% python3 -q
>>> import numpy as np
>>> from numpy import linalg as LA
>>> np.set_printoptions(suppress=True, linewidth=120)
>>> tidy = lambda a: np.round(a, 3) + 0
>>> X = np.array([[0, 0, 1], [4, 1, 3], [4, 1, 3], [12, 3, 2], [4, 1, 2]])
>>> # rows 1 and 2 are equal
>>> U, s, Vh = LA.svd(X)
>>> np.argmax(s[:-1] / (s[1:] + 1e-6)) + 1
np.int64(2)
>>> M2 = U[:, :2] @ np.diag(s[:2]) @ Vh[:2]
>>> tidy(np.abs(X - M2).max())
np.float64(0.0)
>>> tidy(LA.norm(X - M2, 2)), tidy(s[2])
(np.float64(0.0), np.float64(0.0))
>>> r0 = np.array([1, 6, 1])
>>> np.array([np.convolve(row, r0, "same") for row in X])
array([[ 0,  1,  6],
       [25, 13, 19],
       [25, 13, 19],
       [75, 32, 15],
       [25, 12, 13]])
>>> np.polyval(r0, X[2])
array([41,  8, 28])
>>> X.shape
(5, 3)
>>> np.diff(X, axis=0)
array([[ 4,  1,  2],
       [ 0,  0,  0],
       [ 8,  2, -1],
       [-8, -2,  0]])
>>> X.mean(axis=0)
array([4.8, 1.2, 2.2])
>>> np.count_nonzero(X)
np.int64(13)
>>> np.abs(X).max()
np.int64(12)
>>> X - X[0]
array([[ 0,  0,  0],
       [ 4,  1,  2],
       [ 4,  1,  2],
       [12,  3,  1],
       [ 4,  1,  1]])
>>> tidy(LA.norm(X))
np.float64(15.199)
>>> [round(float(x), 3) for x in LA.svd(X, compute_uv=False)[:3]]
[14.871, 3.137, 0.0]
>>> W0 = np.loadtxt("m.csv", delimiter=",")
>>> W0
array([[-3.,  3.,  3.],
       [-6.,  0.,  5.],
       [-8.,  0.,  6.],
       [-6., -2.,  5.],
       [-4., -2.,  8.],
       [-2.,  1., 11.],
       [ 0.,  1., 12.],
       [ 3., -1., 11.],
       [ 3.,  2.,  8.],
       [ 5.,  3.,  8.],
       [ 6.,  6., 11.],
       [ 3.,  3.,  8.],
       [ 4.,  5.,  9.],
       [ 5.,  4.,  7.],
       [ 4.,  1.,  5.],
       [ 5.,  2.,  2.]])
>>> M2 = np.c_[W0[:, :1] @ np.array([[5]]), np.array([0, -2, -2, -2, 2, 0, 1, -2, 0, 1, 2, -1, -1, -2, -1, 2])]
>>> M2
array([[-15.,   0.],
       [-30.,  -2.],
       [-40.,  -2.],
       [-30.,  -2.],
       [-20.,   2.],
       [-10.,   0.],
       [  0.,   1.],
       [ 15.,  -2.],
       [ 15.,   0.],
       [ 25.,   1.],
       [ 30.,   2.],
       [ 15.,  -1.],
       [ 20.,  -1.],
       [ 25.,  -2.],
       [ 20.,  -1.],
       [ 25.,   2.]])
>>> LA.matrix_rank(M2)
np.int64(2)
>>> tidy(LA.norm(M2 - W0 @ LA.lstsq(W0, M2)[0], axis=0))
array([0.   , 5.689])
>>> LA.matrix_rank(np.c_[W0, M2])
np.int64(4)
